>>> import numpy as np
>>> np.set_printoptions(precision=1, suppress=True, linewidth=160, sign=" ")
>>> B = np.array([[1, 0], [0, 0], [3, 3]])
>>> E = np.tile(B, (2, 3))
>>> E
array([[ 1,  0,  1,  0,  1,  0],
       [ 0,  0,  0,  0,  0,  0],
       [ 3,  3,  3,  3,  3,  3],
       [ 1,  0,  1,  0,  1,  0],
       [ 0,  0,  0,  0,  0,  0],
       [ 3,  3,  3,  3,  3,  3]])
>>> r0 = np.array([1, 2, 2])
>>> np.convolve(E[0], r0)
array([ 1,  2,  3,  2,  3,  2,  2,  0])
>>> np.correlate(E[0], E[3], "full")
array([ 0,  1,  0,  2,  0,  3,  0,  2,  0,  1,  0])
>>> np.array([np.convolve(row, r0, "same") for row in E])
array([[  2,   3,   2,   3,   2,   2],
       [  0,   0,   0,   0,   0,   0],
       [  9,  15,  15,  15,  15,  12],
       [  2,   3,   2,   3,   2,   2],
       [  0,   0,   0,   0,   0,   0],
       [  9,  15,  15,  15,  15,  12]])
>>> np.cross(E[0, :3], E[3, :3])
array([ 0,  0,  0])
>>> rng = np.random.default_rng(20335)
>>> idx = rng.permutation(6)
>>> idx
array([ 0,  3,  5,  2,  4,  1])
>>> B = E[idx][:, idx]
>>> np.allclose(B, E)
False
>>> U, sv, Vt = np.linalg.svd(E)
>>> sv.round(1) + 0
array([ 10.5,   1.7,   0. ,   0. ,   0. ,   0. ])
>>> B = U[:, :2] @ np.diag(sv[:2]) @ Vt[:2]
>>> round(np.abs(E - B).max(), 1)
np.float64(0.0)
>>> B.round(1) + 0
array([[ 1.,  0.,  1.,  0.,  1.,  0.],
       [ 0.,  0.,  0.,  0.,  0.,  0.],
       [ 3.,  3.,  3.,  3.,  3.,  3.],
       [ 1.,  0.,  1.,  0.,  1.,  0.],
       [ 0.,  0.,  0.,  0.,  0.,  0.],
       [ 3.,  3.,  3.,  3.,  3.,  3.]])
>>> np.linalg.matrix_rank(E, rtol=0.05)
np.int64(2)
>>> th = np.radians(110)
>>> R = np.eye(6)
>>> R[3, 3] = R[0, 0] = np.cos(th)
>>> R[3, 0], R[0, 3] = -np.sin(th), np.sin(th)
>>> R
array([[-0.3,  0. ,  0. ,  0.9,  0. ,  0. ],
       [ 0. ,  1. ,  0. ,  0. ,  0. ,  0. ],
       [ 0. ,  0. ,  1. ,  0. ,  0. ,  0. ],
       [-0.9,  0. ,  0. , -0.3,  0. ,  0. ],
       [ 0. ,  0. ,  0. ,  0. ,  1. ,  0. ],
       [ 0. ,  0. ,  0. ,  0. ,  0. ,  1. ]])
>>> B = E @ R.T
>>> np.allclose(np.linalg.norm(E, axis=1), np.linalg.norm(B, axis=1))
True
>>> np.round(np.linalg.det(R), 1), np.round(np.trace(R), 1)
(np.float64(1.0), np.float64(3.3))
>>> np.allclose(E @ E.T, B @ B.T)
True
>>> B
array([[-0.3,  0. ,  1. , -0.9,  1. ,  0. ],
       [ 0. ,  0. ,  0. ,  0. ,  0. ,  0. ],
       [ 1.8,  3. ,  3. , -3.8,  3. ,  3. ],
       [-0.3,  0. ,  1. , -0.9,  1. ,  0. ],
       [ 0. ,  0. ,  0. ,  0. ,  0. ,  0. ],
       [ 1.8,  3. ,  3. , -3.8,  3. ,  3. ]])
>>> round(float(np.trace(np.linalg.pinv(E) @ E)), 1)
2.0
>>> np.round(E @ np.linalg.pinv(E) @ E, 1) + 0
array([[ 1.,  0.,  1.,  0.,  1.,  0.],
       [ 0.,  0.,  0.,  0.,  0.,  0.],
       [ 3.,  3.,  3.,  3.,  3.,  3.],
       [ 1.,  0.,  1.,  0.,  1.,  0.],
       [ 0.,  0.,  0.,  0.,  0.,  0.],
       [ 3.,  3.,  3.,  3.,  3.,  3.]])
>>> np.abs(np.diag(np.linalg.qr(E)[1])) > 1e-9
array([ True,  True, False, False, False, False])
>>> feats = np.loadtxt("x.csv", delimiter=",")
>>> feats
array([[ 0.,  3.,  0.,  2.,  1.,  1.,  2.,  0.,  1.],
       [ 3.,  0.,  3.,  0.,  2.,  1.,  1.,  2.,  0.],
       [ 0.,  3.,  0.,  3.,  0.,  2.,  1.,  1.,  2.],
       [ 2.,  0.,  3.,  0.,  3.,  0.,  2.,  1.,  1.],
       [ 1.,  2.,  0.,  3.,  0.,  3.,  0.,  2.,  1.],
       [ 1.,  1.,  2.,  0.,  3.,  0.,  3.,  0.,  2.],
       [ 2.,  1.,  1.,  2.,  0.,  3.,  0.,  3.,  0.],
       [ 0.,  2.,  1.,  1.,  2.,  0.,  3.,  0.,  3.],
       [ 1.,  0.,  2.,  1.,  1.,  2.,  0.,  3.,  0.]])
>>> evals, V = np.linalg.eigh(feats)
>>> np.round(V.T @ V, 1) + 0
array([[ 1.,  0.,  0.,  0.,  0.,  0.,  0.,  0.,  0.],
       [ 0.,  1.,  0.,  0.,  0.,  0.,  0.,  0.,  0.],
       [ 0.,  0.,  1.,  0.,  0.,  0.,  0.,  0.,  0.],
       [ 0.,  0.,  0.,  1.,  0.,  0.,  0.,  0.,  0.],
       [ 0.,  0.,  0.,  0.,  1.,  0.,  0.,  0.,  0.],
       [ 0.,  0.,  0.,  0.,  0.,  1.,  0.,  0.,  0.],
       [ 0.,  0.,  0.,  0.,  0.,  0.,  1.,  0.,  0.],
       [ 0.,  0.,  0.,  0.,  0.,  0.,  0.,  1.,  0.],
       [ 0.,  0.,  0.,  0.,  0.,  0.,  0.,  0.,  1.]])
>>> np.abs(V[:, -1]).round(6).argmax()
np.int64(2)
>>> round(evals.sum(), 1), np.trace(feats)
(np.float64(0.0), np.float64(0.0))
>>> np.linalg.svd(feats, compute_uv=False)
array([ 11.6,   7.3,   6.6,   1.6,   1.1,   0.7,   0.6,   0.3,   0.1])
>>> np.unique(evals.round(6) + 0, return_counts=True)[1]
array([ 1,  1,  1,  1,  1,  1,  1,  1,  1])
>>> np.round(V @ np.diag(evals) @ V.T, 1) + 0
array([[ 0.,  3.,  0.,  2.,  1.,  1.,  2.,  0.,  1.],
       [ 3.,  0.,  3.,  0.,  2.,  1.,  1.,  2.,  0.],
       [ 0.,  3.,  0.,  3.,  0.,  2.,  1.,  1.,  2.],
       [ 2.,  0.,  3.,  0.,  3.,  0.,  2.,  1.,  1.],
       [ 1.,  2.,  0.,  3.,  0.,  3.,  0.,  2.,  1.],
       [ 1.,  1.,  2.,  0.,  3.,  0.,  3.,  0.,  2.],
       [ 2.,  1.,  1.,  2.,  0.,  3.,  0.,  3.,  0.],
       [ 0.,  2.,  1.,  1.,  2.,  0.,  3.,  0.,  3.],
       [ 1.,  0.,  2.,  1.,  1.,  2.,  0.,  3.,  0.]])
>>> evals, V = np.linalg.eigh(feats)
>>> x = np.array([3, -3, -3, 2, -2, -3, -2, 3, 1])
>>> round(x @ feats @ x / (x @ x), 1), round(float(evals[0]), 1), round(float(evals[-1]), 1)
(np.float64(-0.6), -7.3, 11.6)
>>> np.round(V * np.abs(evals) @ V.T, 1) + 0
array([[ 3. ,  0. ,  2.1,  0.4,  1.3,  1.2,  0.6,  1.7, -0.1],
       [ 0. ,  3.5, -0.1,  2.6,  0.5,  1.5,  1.8,  0.3,  1.7],
       [ 2.1, -0.1,  3.4, -0.1,  2.5,  0.5,  1.4,  1.8,  0.6],
       [ 0.4,  2.6, -0.1,  3.3,  0. ,  2.5,  0.5,  1.5,  1.2],
       [ 1.3,  0.5,  2.5,  0. ,  3.3,  0. ,  2.5,  0.5,  1.3],
       [ 1.2,  1.5,  0.5,  2.5,  0. ,  3.3, -0.1,  2.6,  0.4],
       [ 0.6,  1.8,  1.4,  0.5,  2.5, -0.1,  3.4, -0.1,  2.1],
       [ 1.7,  0.3,  1.8,  1.5,  0.5,  2.6, -0.1,  3.5,  0. ],
       [-0.1,  1.7,  0.6,  1.2,  1.3,  0.4,  2.1,  0. ,  3. ]])
>>> (np.sign(V[:, -1].round(6)) == np.sign(V[0, -1].round(6))).astype(int)
array([ 1,  1,  1,  1,  1,  1,  1,  1,  1])
>>> B = np.linalg.inv(feats)
>>> np.round(np.linalg.inv(B), 1) + 0
array([[ 0.,  3.,  0.,  2.,  1.,  1.,  2.,  0.,  1.],
       [ 3.,  0.,  3.,  0.,  2.,  1.,  1.,  2.,  0.],
       [ 0.,  3.,  0.,  3.,  0.,  2.,  1.,  1.,  2.],
       [ 2.,  0.,  3.,  0.,  3.,  0.,  2.,  1.,  1.],
       [ 1.,  2.,  0.,  3.,  0.,  3.,  0.,  2.,  1.],
       [ 1.,  1.,  2.,  0.,  3.,  0.,  3.,  0.,  2.],
       [ 2.,  1.,  1.,  2.,  0.,  3.,  0.,  3.,  0.],
       [ 0.,  2.,  1.,  1.,  2.,  0.,  3.,  0.,  3.],
       [ 1.,  0.,  2.,  1.,  1.,  2.,  0.,  3.,  0.]])
>>> round(float(np.linalg.det(feats) * np.linalg.det(B)), 1)
1.0
>>> U, sv, Vt = np.linalg.svd(feats, full_matrices=False)
>>> U.shape, sv.shape, Vt.shape
((9, 9), (9,), (9, 9))
>>> np.round(sv / sv[0], 1) + 0
array([ 1. ,  0.6,  0.6,  0.1,  0.1,  0.1,  0.1,  0. ,  0. ])
>>> np.round(Vt @ Vt.T, 1) + 0
array([[ 1.,  0.,  0.,  0.,  0.,  0.,  0.,  0.,  0.],
       [ 0.,  1.,  0.,  0.,  0.,  0.,  0.,  0.,  0.],
       [ 0.,  0.,  1.,  0.,  0.,  0.,  0.,  0.,  0.],
       [ 0.,  0.,  0.,  1.,  0.,  0.,  0.,  0.,  0.],
       [ 0.,  0.,  0.,  0.,  1.,  0.,  0.,  0.,  0.],
       [ 0.,  0.,  0.,  0.,  0.,  1.,  0.,  0.,  0.],
       [ 0.,  0.,  0.,  0.,  0.,  0.,  1.,  0.,  0.],
       [ 0.,  0.,  0.,  0.,  0.,  0.,  0.,  1.,  0.],
       [ 0.,  0.,  0.,  0.,  0.,  0.,  0.,  0.,  1.]])
>>> np.all(np.linalg.eigvalsh(feats) > 0)
np.False_
>>> arr = np.loadtxt("block5.csv", delimiter=",")
>>> arr
array([[  0.,   4.,   2.,   9.,   8.,   0.,   0.],
       [  7.,  13.,   1.,   9.,   6.,  16.,   6.],
       [  1.,   0.,   0.,   0.,   1.,   6.,   2.],
       [  7.,   6.,  11.,   6.,   6.,   5.,   5.],
       [ 10.,   8.,   6.,   3.,   2.,  13.,   6.],
       [  0.,  12.,   3.,  18.,  15.,   1.,   1.],
       [  7.,   7.,  10.,  18.,  18.,  10.,  12.],
       [  0.,   6.,   0.,   0.,   0.,   0.,   0.],
       [  0.,   5.,   6.,   0.,   0.,   0.,   0.],
       [  4.,   0.,  10.,   3.,   5.,   1.,   4.],
       [  0.,   4.,  12.,   3.,   3.,   0.,   0.],
       [  0.,   1.,   2.,  18.,  18.,   0.,   3.],
       [ 10.,  19.,   6.,  12.,   8.,  16.,   7.],
       [  0.,   5.,   2.,  18.,  17.,   2.,   4.],
       [  0.,   0.,   9.,   3.,   5.,   0.,   0.],
       [  4.,   0.,   6.,   0.,   0.,   3.,   2.],
       [  7.,  19.,  11.,   3.,   0.,   4.,   0.],
       [  0.,   2.,   1.,   0.,   0.,   0.,   0.],
       [  4.,  18.,   7.,  12.,   8.,   7.,   2.],
       [  0.,   4.,   2.,  15.,  14.,   0.,   0.],
       [  0.,   0.,  11.,  12.,  14.,   0.,   4.],
       [  4.,  12.,   0.,   0.,   0.,  11.,   0.],
       [ 10.,  15.,   8.,   0.,   0.,  10.,   1.],
       [  1.,   0.,   2.,   0.,   0.,   0.,   0.],
       [  7.,   0.,   3.,   0.,   0.,   7.,   0.],
       [  0.,  15.,   0.,  18.,  14.,   8.,   3.],
       [  4.,   2.,   7.,  18.,  19.,   9.,  12.],
       [  1.,   7.,   7.,   9.,   8.,   2.,   2.],
       [  1.,   4.,  11.,   0.,   0.,   0.,   0.]])
>>> x = np.array([4, 2, 1, 3, 0, 4, 5])
>>> target = arr @ x
>>> np.round(np.linalg.solve(arr.T @ arr, arr.T @ target), 1) + 0
array([ 4.,  2.,  1.,  3.,  0.,  4.,  5.])
>>> np.round(np.linalg.lstsq(arr, target)[0], 1) + 0
array([ 4.,  2.,  1.,  3.,  0.,  4.,  5.])
>>> np.round(np.linalg.pinv(arr) @ arr, 1) + 0
array([[ 1.,  0.,  0.,  0.,  0.,  0.,  0.],
       [ 0.,  1.,  0.,  0.,  0.,  0.,  0.],
       [ 0.,  0.,  1.,  0.,  0.,  0.,  0.],
       [ 0.,  0.,  0.,  1.,  0.,  0.,  0.],
       [ 0.,  0.,  0.,  0.,  1.,  0.,  0.],
       [ 0.,  0.,  0.,  0.,  0.,  1.,  0.],
       [ 0.,  0.,  0.,  0.,  0.,  0.,  1.]])
>>> target = target + 0.3 * rng.normal(size=29)
>>> target
array([  37.1,  176.2,   37.9,  113.8,  154.1,   90.2,  206.2,   12.4,   16.2,   58.8,   29.1,   73. ,  218.9,   94.1,   18.4,   43.6,  101.8,    5.4,  133.1,
         54.9,   67.2,   84.6,  122.9,    6.4,   59.3,  131.2,  177.5,   70.2,   22.8])
>>> c, *_ = np.linalg.lstsq(arr, target)
>>> c
array([ 4. ,  2. ,  1. ,  2.9,  0.1,  4. ,  5. ])
>>> round(float(np.linalg.norm(target - arr @ c)), 1)
1.4
>>> np.round(arr.T @ (target - arr @ c), 1) + 0
array([ 0.,  0.,  0.,  0.,  0.,  0.,  0.])
>>> c.round()
array([ 4.,  2.,  1.,  3.,  0.,  4.,  5.])
>>> [round(float(np.linalg.norm(np.linalg.solve(arr.T @ arr + lam * np.eye(7), arr.T @ target))), 2) for lam in (0, 1, 10, 100)]
[8.4, 8.34, 8.07, 7.4]
